% ipython --no-banner

In [1]: import numpy as np

In [2]: import numpy.linalg as la

In [3]: np.set_printoptions(precision=2, suppress=True, linewidth=100, legacy="1.25")

In [4]: def tidy(a):
   ...:     return np.round(a, 2) + 0
   ...: 

In [5]: J = np.array([[4, 0, 1, 5, 2, 4],
   ...:     [0, 1, 3, 2, 1, 0],
   ...:     [2, 0, 3, 4, 4, 5],
   ...:     [3, 4, 3, 2, 5, 1],
   ...:     [3, 4, 0, 5, 3, 5],
   ...:     [4, 5, 5, 1, 2, 4],
   ...:     [3, 2, 2, 3, 3, 2],
   ...:     [2, 0, 0, 5, 4, 3],
   ...:     [1, 2, 4, 2, 1, 1],
   ...:     [0, 4, 2, 0, 4, 1],
   ...:     [5, 2, 0, 2, 2, 0]])

In [6]: J[4] = J[3]

In [7]: J
Out[7]: 
array([[4, 0, 1, 5, 2, 4],
       [0, 1, 3, 2, 1, 0],
       [2, 0, 3, 4, 4, 5],
       [3, 4, 3, 2, 5, 1],
       [3, 4, 3, 2, 5, 1],
       [4, 5, 5, 1, 2, 4],
       [3, 2, 2, 3, 3, 2],
       [2, 0, 0, 5, 4, 3],
       [1, 2, 4, 2, 1, 1],
       [0, 4, 2, 0, 4, 1],
       [5, 2, 0, 2, 2, 0]])

In [8]: O, Rm = la.qr(J)

In [9]: tidy(np.trace(O @ O.T))
Out[9]: 6.0

In [10]: O.shape, Rm.shape
Out[10]: ((11, 6), (6, 6))

In [11]: tidy(np.abs(np.diag(Rm)))
Out[11]: array([9.64, 6.68, 5.  , 4.5 , 3.17, 3.87])

In [12]: M2 = np.c_[J[:, :4] @ np.array([[1, 1, -3, 1], [1, -1, 1, 3], [3, -3, 0, 1], [0, 0, 0, 1]]), np.array([2, -1, 2, 3, -1, 3, -1, -1, 3, 2, 3])]

In [13]: M2
Out[13]: 
array([[  7,   1, -12,  10,   2],
       [ 10, -10,   1,   8,  -1],
       [ 11,  -7,  -6,   9,   2],
       [ 16, -10,  -5,  20,   3],
       [ 16, -10,  -5,  20,  -1],
       [ 24, -16,  -7,  25,   3],
       [ 11,  -5,  -7,  14,  -1],
       [  2,   2,  -6,   7,  -1],
       [ 15, -13,  -1,  13,   3],
       [ 10, -10,   4,  14,   2],
       [  7,   3, -13,  13,   3]])

In [14]: tidy(la.lstsq(J, M2[:, 0])[0])
Out[14]: array([1., 1., 3., 0., 0., 0.])

In [15]: F = np.loadtxt("dump.csv", delimiter=",")

In [16]: F
Out[16]: 
array([[ 0., -2.,  7.,  5.,  6.,  1.],
       [-2., -4.,  5.,  3.,  4., -1.],
       [-4., -6.,  3.,  1.,  2., -3.],
       [ 0., -2.,  7.,  5.,  6.,  1.],
       [-4., -6.,  3.,  1.,  2., -3.],
       [ 0., -2.,  7.,  5.,  6.,  1.],
       [-4., -6.,  3.,  1.,  2., -3.],
       [-6., -8.,  1., -1.,  0., -5.],
       [-2., -4.,  5.,  3.,  4., -1.],
       [ 0., -2.,  7.,  5.,  6.,  1.],
       [-5., -7.,  2.,  0.,  1., -4.]])

In [17]: r0, r1 = F[6], F[5]

In [18]: r0 @ r1
Out[18]: 47.0

In [19]: p = (r0 @ r1) / (r0 @ r0) * r0

In [20]: tidy(la.norm(r0 + r1) ** 2 + la.norm(r0 - r1) ** 2)
Out[20]: 380.0

In [21]: tidy(p)
Out[21]: array([-2.51, -3.76,  1.88,  0.63,  1.25, -1.88])

In [22]: la.matrix_rank(np.outer(r0, r1))
Out[22]: 1

In [23]: tidy(r1 - p)
Out[23]: array([2.51, 1.76, 5.12, 4.37, 4.75, 2.88])

In [24]: np.argsort(-la.norm(F, axis=0).round(6), kind="stable")[:3]
Out[24]: array([2, 1, 4])

In [25]: la.cond(F) > 100
Out[25]: True

In [26]: [round(float(x), 2) for x in la.svd(F, compute_uv=False)[:3]]
Out[26]: [27.41, 17.26, 0.0]

In [27]: def softmax(z):
    ...:     e = np.exp(z - z.max(axis=-1, keepdims=True))
    ...:     return e / e.sum(axis=-1, keepdims=True)
    ...: 

In [28]: tidy(softmax(F).sum(axis=1))
Out[28]: array([1., 1., 1., 1., 1., 1., 1., 1., 1., 1., 1.])

In [29]: tidy(softmax(10 * F[8]))
Out[29]: array([0., 0., 1., 0., 0., 0.])

In [30]: scores = F @ F.T / np.sqrt(6)

In [31]: tidy(softmax(scores))
Out[31]: 
array([[0.25, 0.  , 0.  , 0.25, 0.  , 0.25, 0.  , 0.  , 0.  , 0.25, 0.  ],
       [0.25, 0.  , 0.  , 0.25, 0.  , 0.25, 0.  , 0.  , 0.  , 0.25, 0.  ],
       [0.  , 0.  , 0.  , 0.  , 0.  , 0.  , 0.  , 0.94, 0.  , 0.  , 0.05],
       [0.25, 0.  , 0.  , 0.25, 0.  , 0.25, 0.  , 0.  , 0.  , 0.25, 0.  ],
       [0.  , 0.  , 0.  , 0.  , 0.  , 0.  , 0.  , 0.94, 0.  , 0.  , 0.05],
       [0.25, 0.  , 0.  , 0.25, 0.  , 0.25, 0.  , 0.  , 0.  , 0.25, 0.  ],
       [0.  , 0.  , 0.  , 0.  , 0.  , 0.  , 0.  , 0.94, 0.  , 0.  , 0.05],
       [0.  , 0.  , 0.  , 0.  , 0.  , 0.  , 0.  , 1.  , 0.  , 0.  , 0.  ],
       [0.25, 0.  , 0.  , 0.25, 0.  , 0.25, 0.  , 0.  , 0.  , 0.25, 0.  ],
       [0.25, 0.  , 0.  , 0.25, 0.  , 0.25, 0.  , 0.  , 0.  , 0.25, 0.  ],
       [0.  , 0.  , 0.  , 0.  , 0.  , 0.  , 0.  , 0.99, 0.  , 0.  , 0.  ]])

In [32]: softmax(scores).round(6).argmax(axis=1)
Out[32]: array([0, 0, 7, 0, 7, 0, 7, 7, 0, 0, 7])

In [33]: r = la.matrix_rank(F)

In [34]: r
Out[34]: 2

In [35]: ns = la.svd(F)[2][r:].T

In [36]: [int(la.matrix_rank(F[:, :j + 1])) for j in range(6)]
Out[36]: [1, 2, 2, 2, 2, 2]

In [37]: [int(la.matrix_rank(F[:i])) for i in range(1, len(F) + 1)]
Out[37]: [1, 2, 2, 2, 2, 2, 2, 2, 2, 2, 2]

In [38]: np.allclose(F @ ns, 0)
Out[38]: True

In [39]: [int(la.matrix_rank(np.delete(F, i, axis=0))) for i in range(11)]
Out[39]: [2, 2, 2, 2, 2, 2, 2, 2, 2, 2, 2]

In [40]: w1 = np.array([[1, 6, 6, 6, 6, 9],
    ...:     [9, 9, 0, 7, 4, 9],
    ...:     [4, 8, 6, 2, 0, 7],
    ...:     [5, 9, 1, 5, 0, 3],
    ...:     [8, 3, 2, 0, 6, 0],
    ...:     [3, 4, 7, 2, 9, 5]])

In [41]: b = np.array([-1, 1, 1, 1, 0, -2])

In [42]: H = np.maximum(F @ w1 + b, 0)

In [43]: (H > 0).astype(int)
Out[43]: 
array([[1, 1, 1, 1, 1, 1],
       [1, 1, 1, 0, 0, 0],
       [0, 0, 0, 0, 0, 0],
       [1, 1, 1, 1, 1, 1],
       [0, 0, 0, 0, 0, 0],
       [1, 1, 1, 1, 1, 1],
       [0, 0, 0, 0, 0, 0],
       [0, 0, 0, 0, 0, 0],
       [1, 1, 1, 0, 0, 0],
       [1, 1, 1, 1, 1, 1],
       [0, 0, 0, 0, 0, 0]])

In [44]: tidy((H > 0).mean(axis=0))
Out[44]: array([0.55, 0.55, 0.55, 0.36, 0.36, 0.36])

In [45]: W2 = np.array([[2, -2, -3],
    ...:     [0, -1, 1],
    ...:     [1, -2, 1],
    ...:     [0, -3, 2],
    ...:     [1, 3, -1],
    ...:     [-3, 1, -1]])

In [46]: H @ W2
Out[46]: 
array([[ 127., -334., -112.],
       [  73., -124.,  -24.],
       [   0.,    0.,    0.],
       [ 127., -334., -112.],
       [   0.,    0.,    0.],
       [ 127., -334., -112.],
       [   0.,    0.,    0.],
       [   0.,    0.,    0.],
       [  73., -124.,  -24.],
       [ 127., -334., -112.],
       [   0.,    0.,    0.]])

In [47]: w1 @ W2
Out[47]: 
array([[-13, -11,   6],
       [ -5, -27, -17],
       [ -7, -27,  -1],
       [  2, -33,   2],
       [ 24,  -5, -25],
       [  7,   2,  -8]])

In [48]: (H @ W2).round(6).argmax(axis=1)
Out[48]: array([0, 0, 0, 0, 0, 0, 0, 0, 0, 0, 0])

In [49]: arr = np.loadtxt("layer17.csv", delimiter=",")

In [50]: arr
Out[50]: 
array([[ 3.06, -0.9 ,  4.36, -0.93, -2.09, -6.62, -6.42,  5.2 , -0.49],
       [ 1.02, -3.09,  3.35, -1.53, -2.13, -7.09, -7.  ,  5.52, -1.23],
       [ 2.62,  2.62, -2.55, -0.41,  0.17, -2.39,  0.64,  7.6 ,  3.31],
       [ 1.21, -2.64,  1.04, -3.29, -2.83, -8.39, -5.58,  4.13, -0.48],
       [ 2.48, -2.35,  3.22, -2.11, -0.21, -6.38, -7.51,  6.08, -1.64],
       [ 0.64,  2.1 , -2.53, -2.13, -0.53, -1.52,  0.66,  6.14,  2.8 ],
       [ 2.59, -2.3 ,  0.91, -1.24,  0.09, -8.47, -7.38,  5.88, -1.08],
       [ 1.26,  3.32, -2.41, -0.66, -0.98, -2.47,  1.62,  6.93,  3.27],
       [ 2.54,  3.56, -4.58, -0.58,  1.31, -3.1 , -0.29,  7.35,  4.6 ],
       [ 0.2 ,  3.04, -3.56, -1.8 ,  0.05, -2.75, -0.39,  9.16,  4.65],
       [ 0.87, -1.81,  1.3 , -1.88, -1.49, -6.61, -6.98,  7.77,  1.24],
       [ 0.25,  2.53, -3.75, -0.02,  1.71, -3.05,  1.66,  6.24,  2.29],
       [ 1.29,  2.88, -3.1 , -1.05,  0.64, -2.75, -0.68,  6.7 ,  5.52],
       [ 2.34, -1.62,  0.95, -1.59, -1.76, -7.36, -4.12,  8.32,  0.84],
       [ 0.03,  3.24, -2.93,  0.49,  0.5 , -3.09,  0.33,  7.99,  2.5 ],
       [ 1.38,  1.38, -2.52, -0.14, -0.72, -2.62, -0.54,  8.53,  4.1 ],
       [ 0.93, -0.48,  2.19, -1.51, -2.89, -8.5 , -7.89,  6.73, -0.47],
       [ 1.75, -2.05,  2.76, -1.9 , -3.3 , -7.47, -6.63,  6.33, -0.15],
       [ 2.41,  3.12, -5.38, -1.26, -0.81, -2.71,  2.12,  7.19,  4.46],
       [ 1.8 ,  2.32, -1.94, -1.14,  2.3 , -2.61,  1.5 ,  8.8 ,  4.47],
       [ 2.95, -2.6 ,  1.63, -2.37, -0.47, -8.69, -4.05,  7.22, -1.48],
       [ 1.84,  1.8 , -3.75, -2.08,  0.59, -2.81,  1.44,  5.81,  3.94],
       [-1.71,  4.12, -5.75, -0.67,  0.75, -3.38,  1.46,  7.24,  4.81],
       [ 2.06,  1.91, -2.74, -0.79, -0.2 , -2.33,  1.57,  7.53,  5.17],
       [ 1.95, -3.2 ,  2.21, -2.7 , -1.89, -8.74, -6.86,  6.46, -1.2 ],
       [ 2.14,  3.66, -4.33,  0.67,  2.23, -2.02,  1.42,  8.13,  3.73],
       [ 1.1 ,  3.72, -2.75, -0.3 ,  0.87, -5.17, -0.2 ,  6.46,  5.45],
       [ 1.16,  3.39, -2.18, -0.65, -2.37, -2.96,  0.18,  6.5 ,  4.9 ],
       [ 2.98, -2.78,  0.92, -0.92, -2.81, -7.24, -5.34,  5.7 , -1.62],
       [ 2.78,  2.04, -3.76,  0.68,  0.34, -2.47,  0.17,  7.61,  3.3 ],
       [ 0.96,  5.56, -3.67, -1.08, -0.03, -2.1 ,  0.29,  7.73,  3.38],
       [ 0.39,  3.38, -3.36, -0.53, -0.2 , -3.83,  0.94,  5.45,  3.06],
       [ 1.93, -0.76,  0.78, -0.69, -1.11, -4.91, -7.36,  5.25,  1.02],
       [ 1.9 ,  0.17,  1.76, -0.66, -1.54, -4.92, -5.9 ,  5.9 , -0.88],
       [ 2.2 , -1.96,  0.98, -1.1 , -1.16, -6.97, -6.54,  7.21, -1.69],
       [ 0.5 ,  4.36, -1.57, -1.35,  1.9 , -2.86,  2.17,  7.37,  3.15],
       [ 1.11,  1.69, -4.95, -1.47,  0.25, -2.37, -0.12,  5.29,  5.79]])

In [51]: cov = np.cov(arr, rowvar=False)

In [52]: cov.shape
Out[52]: (9, 9)

In [53]: tidy(la.eigvalsh(cov)[::-1])
Out[53]: array([38.31,  1.49,  1.29,  1.14,  1.03,  0.94,  0.69,  0.57,  0.32])

In [54]: tidy(np.corrcoef(arr.T))
Out[54]: 
array([[ 1.  , -0.45,  0.39, -0.05, -0.2 , -0.31, -0.34, -0.09, -0.38],
       [-0.45,  1.  , -0.86,  0.56,  0.66,  0.88,  0.89,  0.4 ,  0.87],
       [ 0.39, -0.86,  1.  , -0.47, -0.67, -0.84, -0.9 , -0.37, -0.88],
       [-0.05,  0.56, -0.47,  1.  ,  0.44,  0.54,  0.45,  0.33,  0.41],
       [-0.2 ,  0.66, -0.67,  0.44,  1.  ,  0.64,  0.69,  0.42,  0.6 ],
       [-0.31,  0.88, -0.84,  0.54,  0.64,  1.  ,  0.88,  0.38,  0.85],
       [-0.34,  0.89, -0.9 ,  0.45,  0.69,  0.88,  1.  ,  0.41,  0.86],
       [-0.09,  0.4 , -0.37,  0.33,  0.42,  0.38,  0.41,  1.  ,  0.4 ],
       [-0.38,  0.87, -0.88,  0.41,  0.6 ,  0.85,  0.86,  0.4 ,  1.  ]])

In [55]: np.argwhere(np.triu(np.abs(np.corrcoef(arr.T)) > 0.8, 1))
Out[55]: 
array([[1, 2],
       [1, 5],
       [1, 6],
       [1, 8],
       [2, 5],
       [2, 6],
       [2, 8],
       [5, 6],
       [5, 8],
       [6, 8]])
